% ipython --no-banner

In [1]: import numpy as np

In [2]: np.set_printoptions(precision=2, suppress=True, linewidth=200)

In [3]: tidy = lambda a: np.round(a, 2) + 0

In [4]: X = np.loadtxt("x.csv", delimiter=",")

In [5]: tidy(X)
Out[5]: 
array([[0.03, 0.17, 0.03, 0.03, 0.03],
       [0.17, 0.86, 0.17, 0.17, 0.17],
       [0.03, 0.17, 0.03, 0.03, 0.03],
       [0.03, 0.17, 0.03, 0.03, 0.03],
       [0.03, 0.17, 0.03, 0.03, 0.03]])

In [6]: # row 1 is much longer than the rest

In [7]: x0 = np.array([1, -2, 1, -2, 1])

In [8]: tidy(X @ x0)
Out[8]: array([-0.31, -1.55, -0.31, -0.31, -0.31])

In [9]: tidy(X @ (2 * x0))
Out[9]: array([-0.62, -3.1 , -0.62, -0.62, -0.62])

In [10]: tidy(X @ np.ones(5))
Out[10]: array([0.31, 1.55, 0.31, 0.31, 0.31])

In [11]: tidy((X * x0).sum(axis=1))
Out[11]: array([-0.31, -1.55, -0.31, -0.31, -0.31])

In [12]: np.sign((X @ x0).round(6))
Out[12]: array([-1., -1., -1., -1., -1.])

In [13]: (X @ x0).argmax()
Out[13]: np.int64(0)

In [14]: x0 = np.array([-1, 0, -2, 2, -2])

In [15]: h = np.maximum(X @ x0, 0)

In [16]: h
Out[16]: array([0., 0., 0., 0., 0.])

In [17]: X.T @ h
Out[17]: array([0., 0., 0., 0., 0.])

In [18]: np.flatnonzero(h > 1e-9)
Out[18]: array([], dtype=int64)

In [19]: np.maximum(X @ (3 * x0), 0)
Out[19]: array([0., 0., 0., 0., 0.])

In [20]: tidy(np.maximum(X @ x0, 0) - np.maximum(-X @ x0, 0))
Out[20]: array([-0.1 , -0.52, -0.1 , -0.1 , -0.1 ])

In [21]: tidy(np.tanh(X @ x0))
Out[21]: array([-0.1 , -0.48, -0.1 , -0.1 , -0.1 ])

In [22]: rk = np.linalg.matrix_rank(X)

In [23]: rk
Out[23]: np.int64(1)

In [24]: N = np.linalg.svd(X)[2][rk:].T

In [25]: [int(np.linalg.matrix_rank(X[:i])) for i in range(1, len(X) + 1)]
Out[25]: [1, 1, 1, 1, 1]

In [26]: np.allclose(X @ N, 0)
Out[26]: True

In [27]: f = np.array([0, 2, 2, 2, 2, 3, 0, 2, 1, 1, 3])

In [28]: J = -2 * np.eye(11) + np.outer(f, f)

In [29]: J
Out[29]: 
array([[-2.,  0.,  0.,  0.,  0.,  0.,  0.,  0.,  0.,  0.,  0.],
       [ 0.,  2.,  4.,  4.,  4.,  6.,  0.,  4.,  2.,  2.,  6.],
       [ 0.,  4.,  2.,  4.,  4.,  6.,  0.,  4.,  2.,  2.,  6.],
       [ 0.,  4.,  4.,  2.,  4.,  6.,  0.,  4.,  2.,  2.,  6.],
       [ 0.,  4.,  4.,  4.,  2.,  6.,  0.,  4.,  2.,  2.,  6.],
       [ 0.,  6.,  6.,  6.,  6.,  7.,  0.,  6.,  3.,  3.,  9.],
       [ 0.,  0.,  0.,  0.,  0.,  0., -2.,  0.,  0.,  0.,  0.],
       [ 0.,  4.,  4.,  4.,  4.,  6.,  0.,  2.,  2.,  2.,  6.],
       [ 0.,  2.,  2.,  2.,  2.,  3.,  0.,  2., -1.,  1.,  3.],
       [ 0.,  2.,  2.,  2.,  2.,  3.,  0.,  2.,  1., -1.,  3.],
       [ 0.,  6.,  6.,  6.,  6.,  9.,  0.,  6.,  3.,  3.,  7.]])

In [30]: (J != 0).astype(int)
Out[30]: 
array([[1, 0, 0, 0, 0, 0, 0, 0, 0, 0, 0],
       [0, 1, 1, 1, 1, 1, 0, 1, 1, 1, 1],
       [0, 1, 1, 1, 1, 1, 0, 1, 1, 1, 1],
       [0, 1, 1, 1, 1, 1, 0, 1, 1, 1, 1],
       [0, 1, 1, 1, 1, 1, 0, 1, 1, 1, 1],
       [0, 1, 1, 1, 1, 1, 0, 1, 1, 1, 1],
       [0, 0, 0, 0, 0, 0, 1, 0, 0, 0, 0],
       [0, 1, 1, 1, 1, 1, 0, 1, 1, 1, 1],
       [0, 1, 1, 1, 1, 1, 0, 1, 1, 1, 1],
       [0, 1, 1, 1, 1, 1, 0, 1, 1, 1, 1],
       [0, 1, 1, 1, 1, 1, 0, 1, 1, 1, 1]])

In [31]: J @ J
Out[31]: 
array([[  4.,   0.,   0.,   0.,   0.,   0.,   0.,   0.,   0.,   0.,   0.],
       [  0., 148., 144., 144., 144., 216.,   0., 144.,  72.,  72., 216.],
       [  0., 144., 148., 144., 144., 216.,   0., 144.,  72.,  72., 216.],
       [  0., 144., 144., 148., 144., 216.,   0., 144.,  72.,  72., 216.],
       [  0., 144., 144., 144., 148., 216.,   0., 144.,  72.,  72., 216.],
       [  0., 216., 216., 216., 216., 328.,   0., 216., 108., 108., 324.],
       [  0.,   0.,   0.,   0.,   0.,   0.,   4.,   0.,   0.,   0.,   0.],
       [  0., 144., 144., 144., 144., 216.,   0., 148.,  72.,  72., 216.],
       [  0.,  72.,  72.,  72.,  72., 108.,   0.,  72.,  40.,  36., 108.],
       [  0.,  72.,  72.,  72.,  72., 108.,   0.,  72.,  36.,  40., 108.],
       [  0., 216., 216., 216., 216., 324.,   0., 216., 108., 108., 328.]])

In [32]: (np.linalg.matrix_power((J != 0) + (J.T != 0) + np.eye(11), 11) > 0).astype(int)
Out[32]: 
array([[1, 0, 0, 0, 0, 0, 0, 0, 0, 0, 0],
       [0, 1, 1, 1, 1, 1, 0, 1, 1, 1, 1],
       [0, 1, 1, 1, 1, 1, 0, 1, 1, 1, 1],
       [0, 1, 1, 1, 1, 1, 0, 1, 1, 1, 1],
       [0, 1, 1, 1, 1, 1, 0, 1, 1, 1, 1],
       [0, 1, 1, 1, 1, 1, 0, 1, 1, 1, 1],
       [0, 0, 0, 0, 0, 0, 1, 0, 0, 0, 0],
       [0, 1, 1, 1, 1, 1, 0, 1, 1, 1, 1],
       [0, 1, 1, 1, 1, 1, 0, 1, 1, 1, 1],
       [0, 1, 1, 1, 1, 1, 0, 1, 1, 1, 1],
       [0, 1, 1, 1, 1, 1, 0, 1, 1, 1, 1]])
